$ ipython --no-banner

In [1]: import numpy as np

In [2]: import numpy.linalg as la

In [3]: np.set_printoptions(suppress=True, linewidth=140)

In [4]: m1 = np.load("a.npy")

In [5]: m1
Out[5]: 
array([[ 0.5   ,  1.5   ,  0.4   ,  0.3   ,  1.1   , -0.5   ,  0.7   , -0.5   ,  0.4   , -0.4   , -1.6   ],
       [ 0.8   ,  0.8   ,  1.1   ,  1.6   , -0.8   ,  1.7   , -0.4   , -0.1   ,  0.7   ,  0.1   ,  0.8   ],
       [ 0.4   , -0.7   ,  1.5   ,  0.6   , -0.6   ,  0.2   ,  2.6   ,  1.    ,  0.3   ,  0.7   ,  1.1   ],
       [ 0.1   , -0.8   , -0.2   ,  0.7   ,  0.9   , -0.7   , -0.3   ,  1.6   , -0.3   , -0.9   ,  0.5   ],
       [-0.3   ,  1.3   ,  0.7   ,  0.1   ,  0.8   ,  0.9   ,  0.3   , -0.1   , -0.3   ,  0.5   ,  0.3   ],
       [-0.9   ,  1.8   ,  2.    ,  0.5   , -2.1   , -0.9   ,  2.    ,  0.5   ,  0.2   ,  0.4   ,  0.7   ],
       [ 0.    , -0.2   , -1.    , -0.1   ,  1.    , -1.3   , -1.1   ,  0.    , -0.9   ,  0.5   , -0.4   ],
       [-1.1   , -0.8   ,  0.2   ,  1.5   ,  0.4   ,  0.6   , -0.5   ,  0.7   , -0.4   , -1.    ,  1.    ],
       [-0.7   , -0.9   ,  1.8   ,  0.5   , -0.9   ,  0.9   , -2.1   , -0.4   ,  0.7   , -0.6   ,  1.    ],
       [ 0.0634, -0.8283, -0.2313,  0.673 ,  0.9187, -0.6609, -0.3129,  1.5926, -0.2427, -0.8619,  0.494 ],
       [ 0.1   ,  0.3   ,  1.    ,  0.2   ,  0.    , -0.8   , -1.8   ,  0.7   , -1.2   , -1.3   , -0.4   ]])

In [6]: round(la.det(m1), 4)
Out[6]: np.float64(99.5655)

In [7]: np.allclose(m1, m1.T)
Out[7]: False

In [8]: np.round(np.sort(np.abs(la.eigvals(m1))), 4)
Out[8]: array([0.1516, 1.279 , 1.4589, 1.4589, 1.6629, 1.7174, 1.7174, 2.1617, 2.8155, 2.8432, 2.8432])

In [9]: M2 = m1 / la.norm(m1, axis=1, keepdims=True)

In [10]: G = M2 @ M2.T

In [11]: round(float(np.degrees(np.arccos(np.clip(G[5, 3], -1, 1)))), 4)
Out[11]: 104.5778

In [12]: np.argwhere(np.triu(np.abs(G) > 0.95, 1))
Out[12]: array([[3, 9]])

In [13]: W = np.array([[-4, -5, -9, 5, -2, 0],
    ...:     [-4, -4, -8, -8, -7, 5],
    ...:     [-3, -8, -7, 6, -3, -9],
    ...:     [5, 6, 6, -1, 8, -8],
    ...:     [1, 9, -8, 5, 0, -5],
    ...:     [-7, -5, -6, -4, 9, -1],
    ...:     [-6, 3, 3, -9, 4, 6],
    ...:     [-7, -8, 5, 2, 4, -7],
    ...:     [-7, -4, -5, 9, 2, 4],
    ...:     [-9, -4, 1, 5, -3, 5],
    ...:     [8, 6, 2, -1, -3, -1]])

In [14]: coef = np.array([1, 2, 2, 2, 1, 1])

In [15]: H = np.maximum(m1 @ W + coef, 0)

In [16]: np.round((H > 0).mean(axis=0), 4)
Out[16]: array([0.5455, 0.4545, 0.5455, 0.5455, 0.5455, 0.1818])

In [17]: (H > 0).astype(int)
Out[17]: 
array([[0, 1, 0, 0, 0, 1],
       [0, 0, 0, 1, 1, 0],
       [0, 0, 1, 0, 1, 0],
       [1, 1, 1, 1, 1, 0],
       [0, 0, 0, 0, 0, 0],
       [0, 0, 1, 0, 0, 1],
       [1, 1, 1, 1, 0, 0],
       [1, 1, 1, 0, 1, 0],
       [1, 0, 0, 1, 1, 0],
       [1, 1, 1, 1, 1, 0],
       [1, 0, 0, 1, 0, 0]])

In [18]: W2 = np.array([[-1, -1, 2],
    ...:     [2, 0, -2],
    ...:     [1, -2, -2],
    ...:     [-2, -1, 2],
    ...:     [-1, 0, 2],
    ...:     [0, 0, 0]])

In [19]: (H @ W2).round(6).argmax(axis=1)
Out[19]: array([0, 2, 2, 2, 0, 0, 0, 2, 2, 2, 2])

In [20]: K = np.load("data.npy")

In [21]: K.round(4)
Out[21]: 
array([[0.3333, 0.3333, 0.1111, 0.1111, 0.1111],
       [0.3333, 0.2222, 0.2222, 0.1111, 0.1111],
       [0.2222, 0.1111, 0.2222, 0.1111, 0.3333],
       [0.125 , 0.    , 0.    , 0.5   , 0.375 ],
       [0.25  , 0.25  , 0.0833, 0.0833, 0.3333]])

In [22]: K.sum(axis=1)
Out[22]: array([1., 1., 1., 1., 1.])

In [23]: np.round(K @ np.ones(5), 4)
Out[23]: array([1., 1., 1., 1., 1.])

In [24]: np.round(np.sort(np.abs(la.eigvals(K)))[::-1], 4)
Out[24]: array([1.    , 0.3691, 0.1683, 0.1683, 0.0205])

In [25]: pr = np.eye(5)[2]

In [26]: for _ in range(7):
    ...:     pr = pr @ K
    ...:     print(pr.round(4))
    ...: 
[0.2222 0.1111 0.2222 0.1111 0.3333]
[0.2577 0.2068 0.1265 0.1451 0.2639]
[0.2671 0.2119 0.1247 0.1602 0.2362]
[0.2664 0.209  0.1242 0.1668 0.2336]
[0.2653 0.2074 0.1231 0.1695 0.2346]
[0.2648 0.2069 0.1225 0.1705 0.2353]
[0.2646 0.2067 0.1222 0.1709 0.2356]

In [27]: G = K.T @ K

In [28]: round(float(np.trace(G)), 4), round(float((K ** 2).sum()), 4)
Out[28]: (1.3846, 1.3846)

In [29]: np.round(np.diag(G), 4)
Out[29]: array([0.3497, 0.2353, 0.1181, 0.294 , 0.3875])

In [30]: np.allclose(K @ K.T, K.T @ K)
Out[30]: False

In [31]: np.round((K - K.T) / 2, 4)
Out[31]: 
array([[ 0.    ,  0.    , -0.0556, -0.0069, -0.0694],
       [ 0.    ,  0.    ,  0.0556,  0.0556, -0.0694],
       [ 0.0556, -0.0556,  0.    ,  0.0556,  0.125 ],
       [ 0.0069, -0.0556, -0.0556,  0.    ,  0.1458],
       [ 0.0694,  0.0694, -0.125 , -0.1458,  0.    ]])

In [32]: np.allclose(K, K.T)
Out[32]: False

In [33]: x = np.array([3, 0, 3, 1, 1])

In [34]: h = np.maximum(K @ x, 0)

In [35]: np.round(K.T @ h, 4)
Out[35]: array([2.0536, 1.49  , 1.1057, 1.3233, 1.9163])

In [36]: np.flatnonzero(h > 1e-9)
Out[36]: array([0, 1, 2, 3, 4])

In [37]: theta = np.radians(180)

In [38]: r_ = np.eye(5)

In [39]: r_[0, 0] = r_[2, 2] = np.cos(theta)

In [40]: r_[0, 2], r_[2, 0] = -np.sin(theta), np.sin(theta)

In [41]: r_.round(4) + 0
Out[41]: 
array([[-1.,  0.,  0.,  0.,  0.],
       [ 0.,  1.,  0.,  0.,  0.],
       [ 0.,  0., -1.,  0.,  0.],
       [ 0.,  0.,  0.,  1.,  0.],
       [ 0.,  0.,  0.,  0.,  1.]])

In [42]: M2 = K @ r_.T

In [43]: round(la.det(r_), 4), np.trace(r_)
Out[43]: (np.float64(1.0), np.float64(1.0))

In [44]: np.allclose(K @ K.T, M2 @ M2.T)
Out[44]: True

In [45]: np.round(np.abs(M2 - K).max(axis=0), 4)
Out[45]: array([0.6667, 0.    , 0.4444, 0.    , 0.    ])

In [46]: np.round(la.svd(K, compute_uv=False), 4), np.round(la.svd(M2, compute_uv=False), 4)
Out[46]: 
(array([1.0285, 0.499 , 0.2228, 0.1675, 0.0112]),
 array([1.0285, 0.499 , 0.2228, 0.1675, 0.0112]))
